$ python3 -q
>>> import numpy as np
>>> from numpy import linalg as LA
>>> np.set_printoptions(suppress=True, linewidth=140)
>>> def rd(a):
...     return np.round(a, 2) + 0
... 
>>> m1 = np.load("test18.npy")
>>> m1
array([[0, 3, 4, 3, 0, 5],
       [0, 0, 3, 2, 4, 0],
       [0, 0, 0, 5, 0, 5],
       [0, 0, 0, 0, 2, 5],
       [0, 0, 0, 0, 0, 1],
       [0, 0, 0, 0, 0, 0]])
>>> # null space of dimension 1
>>> blk = np.stack([m1, 4 * m1, m1[::-1]])
>>> rd(LA.det(blk))
array([0., 0., 0.])
>>> (blk @ m1.T).shape
(3, 6, 6)
>>> np.einsum("bij,cij->bc", blk, blk)
array([[ 168,  672,   50],
       [ 672, 2688,  200],
       [  50,  200,  168]])
>>> blk.shape
(3, 6, 6)
>>> rd(LA.norm(blk, axis=(1, 2)))
array([12.96, 51.85, 12.96])
>>> blk.sum(axis=0)
array([[ 0, 15, 20, 15,  0, 25],
       [ 0,  0, 15, 10, 20,  1],
       [ 0,  0,  0, 25,  2, 30],
       [ 0,  0,  0,  5, 10, 30],
       [ 0,  0,  3,  2,  4,  5],
       [ 0,  3,  4,  3,  0,  5]])
>>> Uu, sigma, vt = LA.svd(m1, full_matrices=False)
>>> Uu.shape, sigma.shape, vt.shape
((6, 6), (6,), (6, 6))
>>> rd(np.cumsum(sigma ** 2) / np.sum(sigma ** 2))
array([0.69, 0.84, 0.93, 1.  , 1.  , 1.  ])
>>> rd(Uu.T @ m1 @ vt.T)
array([[10.77,  0.  ,  0.  ,  0.  ,  0.  ,  0.  ],
       [ 0.  ,  5.08,  0.  ,  0.  ,  0.  ,  0.  ],
       [ 0.  ,  0.  ,  3.81,  0.  ,  0.  ,  0.  ],
       [ 0.  ,  0.  ,  0.  ,  3.39,  0.  ,  0.  ],
       [ 0.  ,  0.  ,  0.  ,  0.  ,  0.13,  0.  ],
       [ 0.  ,  0.  ,  0.  ,  0.  ,  0.  ,  0.  ]])
>>> (sigma > 1e-8).sum()
np.int64(5)
>>> rd(sigma)
array([10.77,  5.08,  3.81,  3.39,  0.13,  0.  ])
>>> C2 = m1.T @ m1
>>> rd(LA.svd(m1, compute_uv=False) ** 2)
array([116.1 ,  25.82,  14.54,  11.52,   0.02,   0.  ])
>>> np.allclose(C2, C2.T)
True
>>> C2
array([[ 0,  0,  0,  0,  0,  0],
       [ 0,  9, 12,  9,  0, 15],
       [ 0, 12, 25, 18, 12, 20],
       [ 0,  9, 18, 38,  8, 40],
       [ 0,  0, 12,  8, 20, 10],
       [ 0, 15, 20, 40, 10, 76]])
>>> (m1 @ m1.T).shape
(6, 6)
>>> rd(LA.eigvalsh(C2)[::-1])
array([116.1 ,  25.82,  14.54,  11.52,   0.02,   0.  ])
>>> X = np.load("dump.npy")
>>> X
array([[0, 0, 0, 0, 1, 0, 0, 0, 0, 0],
       [0, 0, 0, 0, 1, 0, 0, 1, 0, 0],
       [0, 0, 0, 0, 0, 1, 0, 0, 1, 0],
       [0, 0, 0, 0, 0, 0, 0, 0, 0, 0],
       [1, 1, 0, 0, 0, 0, 0, 0, 0, 0],
       [0, 0, 1, 0, 0, 0, 0, 1, 0, 0],
       [0, 0, 0, 0, 0, 0, 0, 0, 0, 1],
       [0, 1, 0, 0, 0, 1, 0, 0, 0, 0],
       [0, 0, 1, 0, 0, 0, 0, 0, 0, 0],
       [0, 0, 0, 0, 0, 0, 1, 0, 0, 0]])
>>> # rank 8
>>> evals, evecs = LA.eigh(X)
>>> x = np.array([2, 1, 2, 2, 0, 1, 0, 1, 2, 2])
>>> rd(evecs * np.abs(evals) @ evecs.T)
array([[ 0.82,  0.54,  0.  ,  0.  ,  0.  , -0.16,  0.  ,  0.  ,  0.11,  0.  ],
       [ 0.54,  1.2 ,  0.  ,  0.  ,  0.  ,  0.49,  0.  ,  0.  , -0.16,  0.  ],
       [ 0.  ,  0.  ,  1.36,  0.  , -0.05,  0.  ,  0.  ,  0.38,  0.  ,  0.  ],
       [ 0.  ,  0.  ,  0.  ,  0.  ,  0.  ,  0.  ,  0.  ,  0.  ,  0.  ,  0.  ],
       [ 0.  ,  0.  , -0.05,  0.  ,  1.36,  0.  ,  0.  ,  0.38,  0.  ,  0.  ],
       [-0.16,  0.49,  0.  ,  0.  ,  0.  ,  1.2 ,  0.  ,  0.  ,  0.54,  0.  ],
       [ 0.  ,  0.  ,  0.  ,  0.  ,  0.  ,  0.  ,  1.  ,  0.  ,  0.  ,  0.  ],
       [ 0.  ,  0.  ,  0.38,  0.  ,  0.38,  0.  ,  0.  ,  1.31,  0.  ,  0.  ],
       [ 0.11, -0.16,  0.  ,  0.  ,  0.  ,  0.54,  0.  ,  0.  ,  0.82,  0.  ],
       [ 0.  ,  0.  ,  0.  ,  0.  ,  0.  ,  0.  ,  0.  ,  0.  ,  0.  ,  1.  ]])
>>> np.abs(X).sum(axis=1).max(), rd(np.abs(evals).max())
(np.int64(2), np.float64(1.85))
>>> rd(LA.eigvalsh(X[1:, 1:]))
array([-1.8 , -1.25, -1.  , -0.45,  0.  ,  0.45,  1.  ,  1.25,  1.8 ])
>>> mat = np.array([[1.0, 0.9, 0.81, 0.73, 0.66, 0.59, 0.53, 0.48],
...     [0.9, 1.0, 0.9, 0.81, 0.73, 0.66, 0.59, 0.53],
...     [0.81, 0.9, 1.0, 0.9, 0.81, 0.73, 0.66, 0.59],
...     [0.73, 0.81, 0.9, 1.0, 0.9, 0.81, 0.73, 0.66],
...     [0.66, 0.73, 0.81, 0.9, 1.0, 0.9, 0.81, 0.73],
...     [0.59, 0.66, 0.73, 0.81, 0.9, 1.0, 0.9, 0.81],
...     [0.53, 0.59, 0.66, 0.73, 0.81, 0.9, 1.0, 0.9],
...     [0.48, 0.53, 0.59, 0.66, 0.73, 0.81, 0.9, 1.0]])
>>> # symmetric
>>> x = np.ones(8)
>>> for _ in range(3):
...     x = mat @ x
...     x /= LA.norm(x)
...     print(round(x @ mat @ x, 2))
... 
6.21
6.21
6.21
>>> rd(x)
array([0.32, 0.35, 0.37, 0.37, 0.37, 0.37, 0.35, 0.32])
>>> rd(LA.eigvalsh(mat)[-1])
np.float64(6.21)
>>> evals, evecs = LA.eigh(mat)
>>> rd(evecs @ np.diag(evals) @ evecs.T)
array([[1.  , 0.9 , 0.81, 0.73, 0.66, 0.59, 0.53, 0.48],
       [0.9 , 1.  , 0.9 , 0.81, 0.73, 0.66, 0.59, 0.53],
       [0.81, 0.9 , 1.  , 0.9 , 0.81, 0.73, 0.66, 0.59],
       [0.73, 0.81, 0.9 , 1.  , 0.9 , 0.81, 0.73, 0.66],
       [0.66, 0.73, 0.81, 0.9 , 1.  , 0.9 , 0.81, 0.73],
       [0.59, 0.66, 0.73, 0.81, 0.9 , 1.  , 0.9 , 0.81],
       [0.53, 0.59, 0.66, 0.73, 0.81, 0.9 , 1.  , 0.9 ],
       [0.48, 0.53, 0.59, 0.66, 0.73, 0.81, 0.9 , 1.  ]])
>>> rd(evals)
array([0.06, 0.06, 0.07, 0.11, 0.16, 0.32, 1.01, 6.21])
>>> rd(LA.svd(mat, compute_uv=False))
array([6.21, 1.01, 0.32, 0.16, 0.11, 0.07, 0.06, 0.06])
>>> rng = np.random.default_rng(931864)
>>> A = rng.normal(size=(36, 4)) + 10 * np.array([1, 0, 0, 1])
>>> rd(A)
array([[ 8.9 ,  0.11, -1.63, 10.6 ],
       [11.02,  0.1 ,  0.06, 10.29],
       [10.18, -1.31,  2.15,  9.09],
       [ 9.09,  1.57,  1.21,  9.76],
       [10.33,  0.84, -1.37, 10.86],
       [11.06,  1.12,  0.52, 12.41],
       [12.39,  0.88,  0.18, 10.3 ],
       [10.3 , -0.83,  0.57,  8.7 ],
       [10.07, -0.52, -0.21, 12.06],
       [ 9.01, -0.29,  0.17,  9.62],
       [11.26,  0.38, -1.05, 10.16],
       [10.4 , -0.52, -0.19,  9.56],
       [ 8.84, -0.03,  0.63,  8.01],
       [ 9.43, -0.38, -0.07,  9.45],
       [11.43,  1.49, -0.74,  8.9 ],
       [10.35,  0.06, -0.03,  8.93],
       [ 9.6 ,  1.31, -0.57,  9.82],
       [ 8.64,  2.49,  0.05,  9.9 ],
       [12.72,  1.26, -0.86,  9.48],
       [10.52,  1.81,  0.24,  9.55],
       [ 7.94, -0.8 ,  0.45,  9.57],
       [10.48, -0.07,  0.21, 11.24],
       [10.06,  1.05, -0.23, 10.57],
       [ 9.07, -1.95,  0.91, 11.56],
       [11.2 ,  0.99,  0.8 , 10.53],
       [10.1 , -1.01, -0.25, 11.01],
       [10.64,  0.69, -1.78, 10.58],
       [10.63, -0.72,  0.41, 10.16],
       [ 8.8 , -1.55, -0.11,  9.65],
       [ 9.92,  0.57,  0.55, 10.77],
       [ 9.83,  0.12, -1.23,  9.17],
       [ 7.48,  0.63,  0.27,  8.45],
       [ 8.76, -0.16, -0.56,  9.02],
       [ 9.12, -0.07,  0.54,  9.55],
       [ 9.14, -0.65,  0.49, 10.96],
       [10.35, -0.05,  1.33, 10.38]])
>>> out = np.c_[A[:, :1] @ np.array([[-2]]), np.array([0, 1, -1, -1, -2, -2, -2, 1, 2, 0, 0, 1, -1, 0, -2, 1, 1, -2, 1, -1, 1, -1, -1, 1, -1, -1, 2, 0, 1, 0, 0, 1, 2, -1, -1, 2])]
>>> rd(out)
array([[-17.81,   0.  ],
       [-22.03,   1.  ],
       [-20.35,  -1.  ],
       [-18.18,  -1.  ],
       [-20.65,  -2.  ],
       [-22.11,  -2.  ],
       [-24.78,  -2.  ],
       [-20.6 ,   1.  ],
       [-20.14,   2.  ],
       [-18.03,   0.  ],
       [-22.53,   0.  ],
       [-20.79,   1.  ],
       [-17.68,  -1.  ],
       [-18.87,   0.  ],
       [-22.86,  -2.  ],
       [-20.7 ,   1.  ],
       [-19.21,   1.  ],
       [-17.29,  -2.  ],
       [-25.43,   1.  ],
       [-21.03,  -1.  ],
       [-15.89,   1.  ],
       [-20.96,  -1.  ],
       [-20.12,  -1.  ],
       [-18.14,   1.  ],
       [-22.4 ,  -1.  ],
       [-20.21,  -1.  ],
       [-21.29,   2.  ],
       [-21.26,   0.  ],
       [-17.6 ,   1.  ],
       [-19.84,   0.  ],
       [-19.66,   0.  ],
       [-14.97,   1.  ],
       [-17.52,   2.  ],
       [-18.25,  -1.  ],
       [-18.28,  -1.  ],
       [-20.69,   2.  ]])
>>> rd(LA.lstsq(A, out[:, 0])[0])
array([-2.,  0.,  0.,  0.])
>>> rd(LA.norm(out - A @ LA.lstsq(A, out)[0], axis=0))
array([0.  , 6.57])
